% ipython --no-banner

In [1]: import numpy as np

In [2]: from numpy import linalg as LA

In [3]: np.set_printoptions(precision=1, suppress=True, linewidth=100)

In [4]: def rd(a):
   ...:     return np.round(a, 1) + 0
   ...: 

In [5]: W0 = np.array([[5, 0, 0, 0, 0, 0],
   ...:     [4, -8, 0, 0, 0, 0],
   ...:     [3, -5, 0, 0, 0, 0],
   ...:     [0, 0, 5, 0, 0, 0],
   ...:     [0, 0, 4, -8, 0, 0],
   ...:     [0, 0, 3, -5, 0, 0],
   ...:     [0, 0, 0, 0, 5, 0],
   ...:     [0, 0, 0, 0, 4, -8],
   ...:     [0, 0, 0, 0, 3, -5]])

In [6]: f = np.array([2, 4, 2])

In [7]: np.array([np.convolve(row, f, "same") for row in W0])
Out[7]: 
array([[ 20,  10,   0,   0,   0,   0],
       [  0, -24, -16,   0,   0,   0],
       [  2, -14, -10,   0,   0,   0],
       [  0,  10,  20,  10,   0,   0],
       [  0,   8,   0, -24, -16,   0],
       [  0,   6,   2, -14, -10,   0],
       [  0,   0,   0,  10,  20,  10],
       [  0,   0,   0,   8,   0, -24],
       [  0,   0,   0,   6,   2, -14]])

In [8]: np.convolve(W0[6], f)
Out[8]: array([ 0,  0,  0,  0, 10, 20, 10,  0])

In [9]: q, Rm = LA.qr(W0)

In [10]: rd(q)
Out[10]: 
array([[-0.7,  0.7,  0. ,  0. ,  0. ,  0. ],
       [-0.6, -0.6,  0. ,  0. ,  0. ,  0. ],
       [-0.4, -0.3,  0. ,  0. ,  0. ,  0. ],
       [ 0. ,  0. , -0.7, -0.7,  0. ,  0. ],
       [ 0. ,  0. , -0.6,  0.6,  0. ,  0. ],
       [ 0. ,  0. , -0.4,  0.3,  0. ,  0. ],
       [ 0. ,  0. ,  0. ,  0. , -0.7, -0.7],
       [ 0. ,  0. ,  0. ,  0. , -0.6,  0.6],
       [ 0. ,  0. ,  0. ,  0. , -0.4,  0.3]])

In [11]: np.allclose(Rm.T @ Rm, W0.T @ W0)
Out[11]: True

In [12]: rd(q.T @ q)
Out[12]: 
array([[1., 0., 0., 0., 0., 0.],
       [0., 1., 0., 0., 0., 0.],
       [0., 0., 1., 0., 0., 0.],
       [0., 0., 0., 1., 0., 0.],
       [0., 0., 0., 0., 1., 0.],
       [0., 0., 0., 0., 0., 1.]])

In [13]: rd(np.abs(np.diag(Rm)))
Out[13]: array([7.1, 6.7, 7.1, 6.7, 7.1, 6.7])

In [14]: x0 = np.array([-1, -1, -3, -2, 2, -3])

In [15]: W0 @ (2 * x0)
Out[15]: array([-10,   8,   4, -30,   8,   2,  20,  64,  42])

In [16]: W0 * x0
Out[16]: 
array([[ -5,   0,   0,   0,   0,   0],
       [ -4,   8,   0,   0,   0,   0],
       [ -3,   5,   0,   0,   0,   0],
       [  0,   0, -15,   0,   0,   0],
       [  0,   0, -12,  16,   0,   0],
       [  0,   0,  -9,  10,   0,   0],
       [  0,   0,   0,   0,  10,   0],
       [  0,   0,   0,   0,   8,  24],
       [  0,   0,   0,   0,   6,  15]])

In [17]: x0 = np.array([3, 1, 2, 4, 2, -4])

In [18]: target = W0 @ x0

In [19]: rd(LA.solve(W0.T @ W0, W0.T @ target))
Out[19]: array([ 3.,  1.,  2.,  4.,  2., -4.])

In [20]: target
Out[20]: array([ 15,   4,   4,  10, -24, -14,  10,  40,  26])

In [21]: rng = np.random.default_rng(544572)

In [22]: target = target + 0.1 * rng.normal(size=9)

In [23]: rd(target)
Out[23]: array([ 15. ,   4. ,   3.8,  10.2, -24. , -13.9,  10. ,  40. ,  26. ])

In [24]: coef, *_ = LA.lstsq(W0, target)

In [25]: coef.round()
Out[25]: array([ 3.,  1.,  2.,  4.,  2., -4.])

In [26]: [round(float(LA.norm(LA.solve(W0.T @ W0 + lam * np.eye(6), W0.T @ target))), 2) for lam in (0, 1, 10, 100)]
Out[26]: [7.09, 6.88, 5.66, 2.85]

In [27]: rd(LA.norm(target - W0 @ coef))
Out[27]: np.float64(0.1)

In [28]: rd(W0.T @ (target - W0 @ coef))
Out[28]: array([0., 0., 0., 0., 0., 0.])

In [29]: z = rng.permutation(6)

In [30]: out = W0[:, z] * rng.choice([-1, 1], 6)

In [31]: out
Out[31]: 
array([[-5,  0,  0,  0,  0,  0],
       [-4, -8,  0,  0,  0,  0],
       [-3, -5,  0,  0,  0,  0],
       [ 0,  0,  0,  0,  5,  0],
       [ 0,  0,  0,  0,  4, -8],
       [ 0,  0,  0,  0,  3, -5],
       [ 0,  0,  0,  5,  0,  0],
       [ 0,  0,  8,  4,  0,  0],
       [ 0,  0,  5,  3,  0,  0]])

In [32]: left, _, Vt = LA.svd(W0.T @ out)

In [33]: z
Out[33]: array([0, 1, 5, 4, 2, 3])

In [34]: rd(left @ Vt)
Out[34]: 
array([[-1.,  0.,  0.,  0.,  0.,  0.],
       [ 0.,  1.,  0.,  0.,  0.,  0.],
       [ 0.,  0.,  0.,  0.,  1.,  0.],
       [ 0.,  0.,  0.,  0.,  0.,  1.],
       [ 0.,  0.,  0.,  1.,  0.,  0.],
       [ 0.,  0., -1.,  0.,  0.,  0.]])

In [35]: sigma = 10 * 0.2 ** np.arange(3)

In [36]: E = rng.normal(size=(23, 3)) * rng.permutation(sigma)

In [37]: rd(E)
Out[37]: 
array([[  1.4,  -0.4,   4.6],
       [  1.3,   0.3,   2.9],
       [  1.4,  -0.8,   8.4],
       [  3.8,  -0.6, -11.3],
       [  1.6,   0.1,   8.5],
       [  0.5,  -0.1, -15. ],
       [ -2.4,  -0.6, -13.2],
       [ -2.2,   0.1,  -8.6],
       [  1.5,  -0.2,  -5.2],
       [ -0.2,   0. ,  10.8],
       [  1.2,   0.7,  -8.7],
       [ -2.8,   0.2, -18.5],
       [  0.5,   0.1,   2.1],
       [  2. ,  -0.2,  -1.1],
       [ -1.8,  -0.1,  13. ],
       [  0.8,   0. ,   9.9],
       [  0.8,   0. ,   8.9],
       [  3.8,   0.3,  -9.9],
       [  3.2,  -0.2,  -2.5],
       [  2.1,   0. ,  -9.5],
       [  1.6,   0.5,   6.8],
       [ -1.2,  -0.2,  -0.7],
       [  0.8,  -0.6, -12.1]])

In [38]: x0 = np.array([-2, 3, -2])

In [39]: h1 = np.maximum(E @ x0, 0)

In [40]: rd(h1)
Out[40]: 
array([ 0. ,  0. ,  0. , 13.3,  0. , 28.6, 29.4, 22. ,  6.9,  0. , 17. , 43.3,  0. ,  0. ,  0. ,
        0. ,  0. , 13.4,  0. , 14.6,  0. ,  3.3, 20.8])

In [41]: rd(E.T @ h1)
Out[41]: array([  -47.4,   -14.2, -2667.6])

In [42]: rd(E * (h1 > 1e-9)[:, None])
Out[42]: 
array([[  0. ,   0. ,   0. ],
       [  0. ,   0. ,   0. ],
       [  0. ,   0. ,   0. ],
       [  3.8,  -0.6, -11.3],
       [  0. ,   0. ,   0. ],
       [  0.5,  -0.1, -15. ],
       [ -2.4,  -0.6, -13.2],
       [ -2.2,   0.1,  -8.6],
       [  1.5,  -0.2,  -5.2],
       [  0. ,   0. ,   0. ],
       [  1.2,   0.7,  -8.7],
       [ -2.8,   0.2, -18.5],
       [  0. ,   0. ,   0. ],
       [  0. ,   0. ,   0. ],
       [  0. ,   0. ,   0. ],
       [  0. ,   0. ,   0. ],
       [  0. ,   0. ,   0. ],
       [  3.8,   0.3,  -9.9],
       [  0. ,   0. ,   0. ],
       [  2.1,   0. ,  -9.5],
       [  0. ,   0. ,   0. ],
       [ -1.2,  -0.2,  -0.7],
       [  0.8,  -0.6, -12.1]])

In [43]: rd(np.maximum(E @ x0, 0) - np.maximum(-E @ x0, 0))
Out[43]: 
array([-13.3,  -7.5, -21.9,  13.3, -20.2,  28.6,  29.4,  22. ,   6.9, -21.2,  17. ,  43.3,  -4.9,
        -2.4, -22.6, -21.5, -19.5,  13.4,  -1.8,  14.6, -15.4,   3.3,  20.8])

In [44]: rd(np.tanh(E @ x0))
Out[44]: 
array([-1., -1., -1.,  1., -1.,  1.,  1.,  1.,  1., -1.,  1.,  1., -1., -1., -1., -1., -1.,  1.,
       -1.,  1., -1.,  1.,  1.])

In [45]: out = E + rng.integers(-2, 3, (23, 2)) @ rng.integers(-2, 3, (2, 3))

In [46]: rd(out)
Out[46]: 
array([[  1.4,  -0.4,   3.6],
       [  1.3,   0.3,   6.9],
       [  1.4,  -0.8,   7.4],
       [  3.8,  -0.6, -10.3],
       [  1.6,   0.1,   6.5],
       [  0.5,  -0.1, -11. ],
       [ -2.4,  -0.6, -11.2],
       [ -2.2,   0.1,  -3.6],
       [  1.5,  -0.2,  -2.2],
       [ -0.2,   0. ,   6.8],
       [  1.2,   0.7,  -4.7],
       [ -2.8,   0.2, -16.5],
       [  0.5,   0.1,   3.1],
       [  2. ,  -0.2,  -0.1],
       [ -1.8,  -0.1,  11. ],
       [  0.8,   0. ,  10.9],
       [  0.8,   0. ,  10.9],
       [  3.8,   0.3,  -8.9],
       [  3.2,  -0.2,  -6.5],
       [  2.1,   0. , -14.5],
       [  1.6,   0.5,   9.8],
       [ -1.2,  -0.2,  -0.7],
       [  0.8,  -0.6, -12.1]])

In [47]: rd(out - E)
Out[47]: 
array([[ 0.,  0., -1.],
       [ 0.,  0.,  4.],
       [ 0.,  0., -1.],
       [ 0.,  0.,  1.],
       [ 0.,  0., -2.],
       [ 0.,  0.,  4.],
       [ 0.,  0.,  2.],
       [ 0.,  0.,  5.],
       [ 0.,  0.,  3.],
       [ 0.,  0., -4.],
       [ 0.,  0.,  4.],
       [ 0.,  0.,  2.],
       [ 0.,  0.,  1.],
       [ 0.,  0.,  1.],
       [ 0.,  0., -2.],
       [ 0.,  0.,  1.],
       [ 0.,  0.,  2.],
       [ 0.,  0.,  1.],
       [ 0.,  0., -4.],
       [ 0.,  0., -5.],
       [ 0.,  0.,  3.],
       [ 0.,  0.,  0.],
       [ 0.,  0.,  0.]])

In [48]: q, V = LA.qr(E[:, :1])[0], LA.qr(E[:, 1:])[0]

In [49]: sigma = LA.svd(q.T @ V, compute_uv=False)

In [50]: rd(LA.norm(q @ q.T - V @ V.T, 2))
Out[50]: np.float64(1.0)

In [51]: rd(np.degrees(np.arccos(sigma.clip(0, 1))))
Out[51]: array([84.9])

In [52]: cen = E - E.mean(axis=0)

In [53]: left, sigma, Vt = LA.svd(cen, full_matrices=False)

In [54]: np.searchsorted(np.cumsum(sigma ** 2) / (sigma ** 2).sum(), 0.9) + 1
Out[54]: np.int64(1)

In [55]: LA.matrix_rank(cen)
Out[55]: np.int64(3)

In [56]: out = np.array([[1, 1, 2, 2, 1, 1, 1],
    ...:     [1, 1, 1, 2, 2, 1, 1],
    ...:     [1, 2, 0, 0, 2, 2, 2],
    ...:     [1, 2, 2, 1, 0, 1, 2],
    ...:     [2, 2, 1, 1, 2, 0, 2],
    ...:     [1, 0, 2, 2, 0, 0, 2],
    ...:     [0, 2, 2, 1, 1, 1, 1]])

In [57]: J = np.triu(out, 1)

In [58]: J
Out[58]: 
array([[0, 1, 2, 2, 1, 1, 1],
       [0, 0, 1, 2, 2, 1, 1],
       [0, 0, 0, 0, 2, 2, 2],
       [0, 0, 0, 0, 0, 1, 2],
       [0, 0, 0, 0, 0, 0, 2],
       [0, 0, 0, 0, 0, 0, 2],
       [0, 0, 0, 0, 0, 0, 0]])

In [59]: # rows and columns are dependent

In [60]: left, sigma, Vt = LA.svd(J)

In [61]: V = Vt[:(sigma > 1e-8).sum()]

In [62]: x0 = J[0] + -3 * J[6] + rng.integers(2) * np.eye(7)[5]

In [63]: x0
Out[63]: array([0., 1., 2., 2., 1., 1., 1.])

In [64]: rd(np.diag(V.T @ V))
Out[64]: array([0. , 0.6, 0.6, 0.9, 1. , 1. , 1. ])

In [65]: LA.matrix_rank(np.vstack([J, x0]))
Out[65]: np.int64(5)

In [66]: left, sigma, Vt = LA.svd(J)

In [67]: rd(sigma)
Out[67]: array([5.7, 3.3, 2. , 1. , 0.5, 0. , 0. ])

In [68]: np.argmax(sigma[:-1] / (sigma[1:] + 1e-6)) + 1
Out[68]: np.int64(5)

In [69]: out = left[:, :5] @ np.diag(sigma[:5]) @ Vt[:5]

In [70]: rd(np.abs(J - out).max())
Out[70]: np.float64(0.0)

In [71]: LA.matrix_rank(out)
Out[71]: np.int64(5)

In [72]: rd(LA.norm(J - out) / LA.norm(J))
Out[72]: np.float64(0.0)

In [73]: LA.matrix_rank(J, rtol=0.05)
Out[73]: np.int64(5)
